$ ipython --no-banner

In [1]: import numpy as np

In [2]: from numpy import linalg as LA

In [3]: np.set_printoptions(precision=2, suppress=True, linewidth=100, sign=" ")

In [4]: F = np.load("test19.npy")

In [5]: print(F)
[[-0.48 -1.97  0.52]
 [ 0.49  1.95 -0.48]
 [ 0.45  1.94 -0.51]
 [-0.5  -2.    0.48]
 [ 0.09  0.42 -0.11]
 [ 0.4   1.58 -0.37]
 [-0.25 -1.2   0.31]
 [ 0.34  1.23 -0.3 ]
 [-0.09 -0.4   0.11]
 [ 0.3   1.18 -0.3 ]
 [-0.38 -1.6   0.36]
 [-0.2  -0.77  0.23]
 [ 0.31  1.17 -0.29]
 [ 0.18  0.8  -0.23]
 [ 0.48  1.98 -0.5 ]
 [-0.49 -1.99  0.5 ]
 [-0.2  -0.79  0.16]
 [-0.22 -0.8   0.23]
 [ 0.5   2.02 -0.51]
 [ 0.12  0.38 -0.09]
 [-0.51 -1.98  0.52]
 [ 0.5   2.03 -0.49]
 [ 0.53  1.99 -0.49]
 [ 0.4   1.6  -0.4 ]
 [ 0.19  0.77 -0.21]
 [-0.3  -1.19  0.32]
 [ 0.44  1.59 -0.39]
 [ 0.41  1.59 -0.4 ]
 [ 0.    0.04  0.01]]

In [6]: # column 1 dominates

In [7]: vec = np.array([2, 1, 2])

In [8]: y = F @ vec

In [9]: print(np.round(LA.pinv(F) @ F, 2) + 0)
[[ 1.  0.  0.]
 [ 0.  1.  0.]
 [ 0.  0.  1.]]

In [10]: print(LA.lstsq(F, y)[0])
[ 2.  1.  2.]

In [11]: rng = np.random.default_rng(151)

In [12]: y = y + 0.3 * rng.normal(size=29)

In [13]: print(y)
[-2.49  1.63  1.48 -1.66 -0.12  1.94 -1.04  1.25 -0.22  0.67 -1.6  -0.39  1.56  0.55  2.14 -1.73
 -1.   -0.68  2.14  0.94 -1.64  1.81  1.99  1.89  0.88 -1.06  1.79  1.4  -0.27]

In [14]: beta, *_ = LA.lstsq(F, y)

In [15]: print([round(float(LA.norm(LA.solve(F.T @ F + lam * np.eye(3), F.T @ y))), 2) for lam in (0, 1, 10, 100)])
[5.34, 0.9, 0.8, 0.38]

In [16]: print(beta.round())
[ 4.  1.  3.]

In [17]: Xc = (F - F.mean(axis=0)) / F.std(axis=0)

In [18]: print(np.argwhere(np.abs(Xc) > 2))
[]

In [19]: beta = LA.lstsq(np.delete(Xc, 2, axis=1), Xc[:, 2])[0]

In [20]: print(np.abs(beta).argmax())
1

In [21]: G = np.cov(F, rowvar=False)

In [22]: print(np.polyfit(F[:, 0], F[:, 1], 1))
[ 4.   -0.02]

In [23]: print(np.round(np.corrcoef(F[:, 0], F[:, 1])[0, 1], 2))
1.0

In [24]: print(F.std(axis=0))
[ 0.36  1.43  0.36]

In [25]: print(np.argwhere(np.triu(np.abs(np.corrcoef(F.T)) > 0.8, 1)))
[[ 0  1]
 [ 0  2]
 [ 1  2]]

In [26]: print(np.median(F, axis=0))
[ 0.18  0.77 -0.21]

In [27]: print(G)
[[ 0.13  0.53 -0.13]
 [ 0.53  2.13 -0.54]
 [-0.13 -0.54  0.13]]

In [28]: d = LA.norm(F[:, None] - F[None], axis=-1)

In [29]: print(d.shape)
(29, 29)

In [30]: print(np.unravel_index(d.round(6).argmax(), d.shape))
(np.int64(3), np.int64(21))

In [31]: print((d + 1e9 * np.eye(29)).round(6).argmin(axis=1))
[ 15  14   1  15  19  27  25   9  11  12   0  17   9  24   1   3  11  11  21   4  15  18  18  27
  13   6  27  23  19]

In [32]: A2 = np.array([[-3, -2], [2, -1], [-2, -1]])

In [33]: print(LA.matrix_rank(np.vstack([F, A2.T])))
3

In [34]: A2 @ F
ValueError: matmul: Input operand 1 has a mismatch in its core dimension 0, with gufunc signature (n?,k),(k,m?)->(n?,m?) (size 29 is different from 2)


In [35]: sigma = 5 * 0.5 ** np.arange(8)

In [36]: W0 = rng.normal(size=(29, 8)) * rng.permutation(sigma)

In [37]: print(W0.round(2) + 0)
[[ -0.23   0.23   0.08  -0.62   0.11  -0.07  -0.03  -1.86]
 [ -1.    -2.37   0.14  -1.34   0.04  -0.03  -0.02  -1.52]
 [ -1.97  -8.81  -0.05   0.28   0.04  -0.13  -0.1   -3.39]
 [  0.72   2.1    0.09   0.72   0.06   0.12  -0.04   0.37]
 [ -0.39  -7.24   0.06  -0.06  -0.23  -0.06  -0.02  -0.23]
 [  1.54   2.29   0.18  -0.34   0.02  -0.05   0.03  -3.22]
 [ -1.11  14.78  -0.17   0.01  -0.08   0.08   0.07  -5.44]
 [  2.62   4.64   0.34  -0.12  -0.07   0.09  -0.06  -2.09]
 [ -1.18  -2.18   0.15  -0.64   0.19   0.01   0.03   1.61]
 [  1.11   0.19  -0.19   0.1   -0.23  -0.06  -0.04   2.71]
 [ -0.44  -7.08  -0.09   1.05  -0.03  -0.01   0.02   3.63]
 [  2.23   0.52   0.36   0.16  -0.14   0.06  -0.05   2.36]
 [ -0.72   6.42  -0.26  -0.09   0.05   0.04  -0.05  -2.07]
 [ -0.69  -6.12  -0.65   1.14   0.1   -0.04  -0.05  -0.21]
 [  0.52   1.94  -0.08  -0.4   -0.1   -0.07   0.09  -0.72]
 [  1.25   4.31   0.05   0.37   0.04  -0.12   0.02  -1.84]
 [ -2.27  -2.98  -0.23  -1.99  -0.15   0.04  -0.02   1.  ]
 [ -0.19   3.84  -0.42  -0.14  -0.12  -0.09  -0.03   1.45]
 [  0.59   0.67   0.29  -0.45   0.    -0.01  -0.01  -4.14]
 [ -0.11  10.1   -0.09   0.76   0.12  -0.11  -0.02  -2.49]
 [  0.     7.44  -0.32  -0.97  -0.02  -0.09  -0.01  -0.61]
 [ -0.31  -2.14   0.05   0.27   0.21   0.06   0.03   0.21]
 [ -1.2   -2.46   0.    -0.4   -0.22  -0.12  -0.03   2.48]
 [  1.77   2.69  -0.09   0.84   0.24   0.     0.02  -1.01]
 [ -2.39  -1.92  -0.4    0.27   0.12  -0.01  -0.06   1.02]
 [  0.86  -1.39   0.     0.94   0.06  -0.13   0.01  -2.13]
 [ -0.08 -13.36   0.57   0.24  -0.27  -0.01   0.02  -0.71]
 [  1.61  -4.17   0.09  -0.01   0.16  -0.01   0.05  -5.5 ]
 [ -1.67  -3.48   0.06   0.95   0.35  -0.06   0.03  -2.05]]

In [38]: LA.norm(W0, axis=2)
AxisError: axis 2 is out of bounds for array of dimension 2


In [39]: print(round(LA.norm(W0) ** 2 / LA.norm(W0, 2) ** 2, 2))
1.23

In [40]: print(np.round(LA.norm(W0[8] - W0[12]), 2))
9.4

In [41]: print(np.round(LA.norm(W0, "nuc"), 2))
56.64

In [42]: print(LA.norm(W0, axis=0))
[  6.98  30.89   1.36   3.83   0.81   0.4    0.23  13.16]

In [43]: print(round(LA.norm(W0[8], 1), 2), round(float(LA.norm(W0[8], np.inf)), 2))
5.99 2.18

In [44]: print(np.round(W0[8] @ W0[12], 2))
-16.48

In [45]: vec = np.array([1, 1, -2, 2, -2, -2, 2, 2])

In [46]: y = W0 @ vec

In [47]: beta, lr = np.zeros(8), 1 / LA.norm(W0, 2) ** 2

In [48]: for i in range(200):
    ...:     beta -= lr * W0.T @ (W0 @ beta - y)
    ...:     if i % 50 == 0: print(i, round(LA.norm(W0 @ beta - y), 2))
    ...: 
0 24.88
50 4.3
100 2.98
150 2.5

In [49]: print(beta)
[ 0.9   1.02 -0.55  1.88 -0.1  -0.11 -0.01  2.05]

In [50]: print(np.round(LA.cond(W0), 2))
145.0

In [51]: Xc = W0 - W0.mean(axis=1)
ValueError: operands could not be broadcast together with shapes (29,8) (29,) 


In [52]: Xc = W0 - W0.mean(axis=0)

In [53]: Uu, sigma, Vh = LA.svd(Xc, full_matrices=False)

In [54]: print(np.round(Vh[0] * np.sign(Vh[0, np.abs(Vh[0]).argmax()]), 2) + 0)
[ 0.06  0.99 -0.01 -0.01  0.    0.    0.   -0.14]

In [55]: print(sigma)
[ 31.19  11.74   6.85   3.68   1.04   0.69   0.34   0.21]

In [56]: print(round((sigma ** 2).sum() ** 2 / (sigma ** 4).sum(), 2))
1.42

In [57]: A2 = np.c_[W0[:, :2] @ np.array([[2, 3], [-4, -2]]), np.array([1, 0, 2, 1, 0, 2, 3, 3, 0, 2, 3, 3, 2, 3, 0, 0, 1, 3, 3, 2, 3, 2, 1, 1, 1, 2, 3, 0, 1])]

In [58]: print(A2)
[[ -1.39  -1.17   1.  ]
 [  7.46   1.72   0.  ]
 [ 31.3   11.72   2.  ]
 [ -6.96  -2.03   1.  ]
 [ 28.18  13.3    0.  ]
 [ -6.08   0.04   2.  ]
 [-61.35 -32.91   3.  ]
 [-13.32  -1.42   3.  ]
 [  6.38   0.83   0.  ]
 [  1.47   2.96   2.  ]
 [ 27.45  12.85   3.  ]
 [  2.38   5.64   3.  ]
 [-27.13 -15.     2.  ]
 [ 23.12  10.18   3.  ]
 [ -6.7   -2.3    0.  ]
 [-14.75  -4.88   0.  ]
 [  7.37  -0.86   1.  ]
 [-15.76  -8.26   3.  ]
 [ -1.52   0.41   3.  ]
 [-40.61 -20.53   2.  ]
 [-29.74 -14.87   3.  ]
 [  7.94   3.36   2.  ]
 [  7.44   1.33   1.  ]
 [ -7.22  -0.08   1.  ]
 [  2.9   -3.32   1.  ]
 [  7.29   5.37   2.  ]
 [ 53.28  26.48   3.  ]
 [ 19.88  13.15   0.  ]
 [ 10.58   1.94   1.  ]]

In [59]: print(np.round(LA.lstsq(W0, A2[:, 0])[0], 2) + 0)
[ 2. -4.  0.  0.  0.  0.  0.  0.]

In [60]: u = np.array([3, 9, 6, 1, 3, 1, 2, 1])

In [61]: E = np.array([np.roll(u, i) for i in range(8)])

In [62]: print(E)
[[ 3  9  6  1  3  1  2  1]
 [ 1  3  9  6  1  3  1  2]
 [ 2  1  3  9  6  1  3  1]
 [ 1  2  1  3  9  6  1  3]
 [ 3  1  2  1  3  9  6  1]
 [ 1  3  1  2  1  3  9  6]
 [ 6  1  3  1  2  1  3  9]
 [ 9  6  1  3  1  2  1  3]]

In [63]: def softmax(z):
    ...:     e = np.exp(z - z.max(axis=-1, keepdims=True))
    ...:     return e / e.sum(axis=-1, keepdims=True)
    ...: 

In [64]: print(np.round(softmax(10 * E[1]), 2) + 0)
[ 0.  0.  1.  0.  0.  0.  0.  0.]

In [65]: print(np.round(softmax(E[1] + 2), 2) + 0)
[ 0.    0.    0.95  0.05  0.    0.    0.    0.  ]

In [66]: att = E @ E.T / np.sqrt(8)

In [67]: print(softmax(att).round(6).argmax(axis=1))
[ 0  1  2  3  4  5  6  7]

In [68]: print(softmax(att)[1] @ E)
[ 1.  3.  9.  6.  1.  3.  1.  2.]

In [69]: print((E + E.T) / 2)
[[ 3.  5.  4.  1.  3.  1.  4.  5.]
 [ 5.  3.  5.  4.  1.  3.  1.  4.]
 [ 4.  5.  3.  5.  4.  1.  3.  1.]
 [ 1.  4.  5.  3.  5.  4.  1.  3.]
 [ 3.  1.  4.  5.  3.  5.  4.  1.]
 [ 1.  3.  1.  4.  5.  3.  5.  4.]
 [ 4.  1.  3.  1.  4.  5.  3.  5.]
 [ 5.  4.  1.  3.  1.  4.  5.  3.]]

In [70]: LA.determinant(E)
AttributeError: module 'numpy.linalg' has no attribute 'determinant'


In [71]: print(LA.matrix_power(E, 4))
[[ 55848  53984  53408  55136  59688  62176  59552  57184]
 [ 57184  55848  53984  53408  55136  59688  62176  59552]
 [ 59552  57184  55848  53984  53408  55136  59688  62176]
 [ 62176  59552  57184  55848  53984  53408  55136  59688]
 [ 59688  62176  59552  57184  55848  53984  53408  55136]
 [ 55136  59688  62176  59552  57184  55848  53984  53408]
 [ 53408  55136  59688  62176  59552  57184  55848  53984]
 [ 53984  53408  55136  59688  62176  59552  57184  55848]]

In [72]: assert E == E.T
ValueError: The truth value of an array with more than one element is ambiguous. Use a.any() or a.all()


In [73]: print(np.sort(np.abs(LA.eigvals(E))))
[  2.     5.89   5.89   8.25   8.25  11.19  11.19  26.  ]

In [74]: print(round(float(np.abs(LA.eigvals(E)).max()), 2))
26.0

In [75]: m1 = np.loadtxt("m.csv", delimiter=",")

In [76]: print(m1)
[[-1.3  0.6 -0.5]
 [-0.5 -0.5 -1.4]
 [-0.9  1.9 -1.4]
 [-0.7  0.5 -1. ]
 [ 1.3 -1.  -0.3]
 [ 1.   0.   0.5]
 [ 0.7  0.3 -0.4]
 [-0.4 -0.9 -0.9]
 [ 1.1  0.9  0.3]
 [-0.9  0.4 -1.1]
 [-2.5 -0.3 -0.5]
 [ 0.3 -2.2  0.1]
 [-0.3  0.6  0.4]
 [-0.6  0.8  1.1]
 [-1.6 -0.6 -1.5]
 [ 0.6 -0.7 -0.4]
 [ 1.4 -0.5 -0.4]
 [ 0.1 -0.3 -0.7]
 [-2.4 -0.9  0.9]
 [-0.6 -0.5 -1.2]
 [ 0.1  0.4  1.1]
 [ 0.   0.7  0.8]
 [-1.   0.7 -0.3]
 [ 0.3  2.6  0.7]]

In [77]: t = np.radians(15)

In [78]: r_ = np.eye(3)

In [79]: r_[1, 1] = r_[2, 2] = np.cos(t)

In [80]: r_[1, 2], r_[2, 1] = -np.sin(t), np.sin(t)

In [81]: print(r_)
[[ 1.    0.    0.  ]
 [ 0.    0.97 -0.26]
 [ 0.    0.26  0.97]]

In [82]: A2 = m1 @ r_.T

In [83]: print(np.allclose(m1 @ m1.T, A2 @ A2.T))
True

In [84]: print(LA.svd(m1, compute_uv=False), LA.svd(A2, compute_uv=False))
[ 5.51  4.94  3.66] [ 5.51  4.94  3.66]

In [85]: print(round(float(LA.det(r_)), 2), round(float(np.trace(r_)), 2))
1.0 2.93

In [86]: print(A2)
[[-1.3   0.71 -0.33]
 [-0.5  -0.12 -1.48]
 [-0.9   2.2  -0.86]
 [-0.7   0.74 -0.84]
 [ 1.3  -0.89 -0.55]
 [ 1.   -0.13  0.48]
 [ 0.7   0.39 -0.31]
 [-0.4  -0.64 -1.1 ]
 [ 1.1   0.79  0.52]
 [-0.9   0.67 -0.96]
 [-2.5  -0.16 -0.56]
 [ 0.3  -2.15 -0.47]
 [-0.3   0.48  0.54]
 [-0.6   0.49  1.27]
 [-1.6  -0.19 -1.6 ]
 [ 0.6  -0.57 -0.57]
 [ 1.4  -0.38 -0.52]
 [ 0.1  -0.11 -0.75]
 [-2.4  -1.1   0.64]
 [-0.6  -0.17 -1.29]
 [ 0.1   0.1   1.17]
 [ 0.    0.47  0.95]
 [-1.    0.75 -0.11]
 [ 0.3   2.33  1.35]]

In [87]: O, _ = LA.qr(np.array([[0.3, 0.6, 0.2, 1.3],
    ...:     [-0.2, 0.4, -0.3, 1.0],
    ...:     [-0.2, -0.8, 1.5, -0.1],
    ...:     [-0.1, 0.0, -0.3, -0.8],
    ...:     [0.1, -1.2, 1.3, -1.1],
    ...:     [-0.7, 1.8, -0.9, -1.0],
    ...:     [-1.1, 0.5, -1.7, 0.1]]))

In [88]: J = O @ O.T

In [89]: print(J.round(2) + 0)
[[ 0.48  0.25  0.07 -0.24 -0.27  0.03 -0.22]
 [ 0.25  0.27  0.15 -0.18 -0.2  -0.04  0.2 ]
 [ 0.07  0.15  0.78 -0.17  0.33  0.05  0.04]
 [-0.24 -0.18 -0.17  0.16  0.09  0.1   0.02]
 [-0.27 -0.2   0.33  0.09  0.44 -0.06 -0.12]
 [ 0.03 -0.04  0.05  0.1  -0.06  0.98  0.  ]
 [-0.22  0.2   0.04  0.02 -0.12  0.    0.88]]

In [90]: idx = rng.permutation(7)

In [91]: print(idx)
[ 6  4  3  1  2  5  0]

In [92]: A2 = J[idx][:, idx]

In [93]: print(round(float(LA.det(A2)), 2), round(LA.det(J[idx]), 2))
0.0 -0.0

In [94]: print(A2.round(2) + 0)
[[ 0.88 -0.12  0.02  0.2   0.04  0.   -0.22]
 [-0.12  0.44  0.09 -0.2   0.33 -0.06 -0.27]
 [ 0.02  0.09  0.16 -0.18 -0.17  0.1  -0.24]
 [ 0.2  -0.2  -0.18  0.27  0.15 -0.04  0.25]
 [ 0.04  0.33 -0.17  0.15  0.78  0.05  0.07]
 [ 0.   -0.06  0.1  -0.04  0.05  0.98  0.03]
 [-0.22 -0.27 -0.24  0.25  0.07  0.03  0.48]]

In [95]: print(round(float(np.trace(A2)), 2))
4.0

In [96]: print(np.diag(A2))
[ 0.88  0.44  0.16  0.27  0.78  0.98  0.48]

In [97]: print(np.round(np.sort(np.abs(LA.eigvals(A2))), 2) + 0)
[ 0.  0.  0.  1.  1.  1.  1.]
